$ ipython --no-banner

In [1]: import numpy as np

In [2]: from numpy import linalg as LA

In [3]: np.set_printoptions(precision=2, suppress=True, linewidth=120, legacy="1.25")

In [4]: mat = np.load("w.npy")

In [5]: mat
Out[5]: 
array([[ 6, -1, -2, -5, -2,  0,  1,  0,  4,  1,  0],
       [-1,  2,  0, -3, -5, -6,  6,  1,  2, -1, -5],
       [-2,  0, -4,  2,  3, -4,  0,  3, -5,  2, -1],
       [-5, -3,  2,  4,  0, -6,  2, -1,  0,  1,  1],
       [-2, -5,  3,  0,  0,  1,  2,  1,  1, -3, -4],
       [ 0, -6, -4, -6,  1,  6,  0,  3, -5,  3,  3],
       [ 1,  6,  0,  2,  2,  0, -4,  3,  1,  2,  1],
       [ 0,  1,  3, -1,  1,  3,  3, -6,  0,  4, -3],
       [ 4,  2, -5,  0,  1, -5,  1,  0,  6, -3,  1],
       [ 1, -1,  2,  1, -3,  3,  2,  4, -3, -6,  4],
       [ 0, -5, -1,  1, -4,  3,  1, -3,  1,  4,  4]])

In [6]: evals, V = LA.eigh(mat)

In [7]: (evals > 1e-8).sum(), (evals < -1e-8).sum()
Out[7]: (6, 5)

In [8]: np.unique(evals.round(6) + 0, return_counts=True)[1]
Out[8]: array([1, 1, 1, 1, 1, 1, 1, 1, 1, 1, 1])

In [9]: LA.svd(mat, compute_uv=False)
Out[9]: array([17.29, 14.09, 13.9 , 12.33, 11.02,  9.71,  6.86,  4.77,  2.83,  2.65,  2.24])

In [10]: LA.eigvalsh(mat @ mat)
Out[10]: array([  5.  ,   7.04,   7.98,  22.71,  47.08,  94.21, 121.36, 152.07, 193.11, 198.43, 299.  ])

In [11]: X = np.load("layer16.npy")

In [12]: print(X)
[[2 2 1 1 3 2 2 3 3]
 [3 3 2 1 2 3 2 0 2]
 [0 0 3 2 0 3 3 3 3]
 [0 3 0 3 3 2 0 2 0]
 [0 2 2 1 2 3 0 2 2]
 [2 3 1 2 3 0 2 0 3]
 [1 0 3 2 3 3 2 1 3]
 [3 1 3 3 3 1 2 3 1]
 [3 1 0 3 2 1 1 2 1]
 [0 2 3 1 3 3 1 0 3]]

In [13]: out = X / LA.norm(X, axis=1, keepdims=True)

In [14]: cov = out @ out.T

In [15]: (cov - 2 * np.eye(10)).round(6).argmax(axis=1)
Out[15]: array([7, 9, 6, 4, 9, 1, 9, 8, 7, 6])

In [16]: np.argwhere(np.triu(np.abs(cov) > 0.95, 1))
Out[16]: array([], shape=(0, 2), dtype=int64)

In [17]: (np.abs(cov) > 0.9).astype(int)
Out[17]: 
array([[1, 0, 0, 0, 0, 0, 0, 0, 0, 0],
       [0, 1, 0, 0, 0, 0, 0, 0, 0, 0],
       [0, 0, 1, 0, 0, 0, 0, 0, 0, 0],
       [0, 0, 0, 1, 0, 0, 0, 0, 0, 0],
       [0, 0, 0, 0, 1, 0, 0, 0, 0, 1],
       [0, 0, 0, 0, 0, 1, 0, 0, 0, 0],
       [0, 0, 0, 0, 0, 0, 1, 0, 0, 1],
       [0, 0, 0, 0, 0, 0, 0, 1, 0, 0],
       [0, 0, 0, 0, 0, 0, 0, 0, 1, 0],
       [0, 0, 0, 0, 1, 0, 1, 0, 0, 1]])

In [18]: LA.norm(out, axis=1)
Out[18]: array([1., 1., 1., 1., 1., 1., 1., 1., 1., 1.])

In [19]: np.round(np.degrees(np.arccos(np.clip(cov[7, 2], -1, 1))), 2)
Out[19]: 44.51

In [20]: print(cov[7])
[0.85 0.75 0.71 0.68 0.71 0.75 0.82 1.   0.89 0.66]
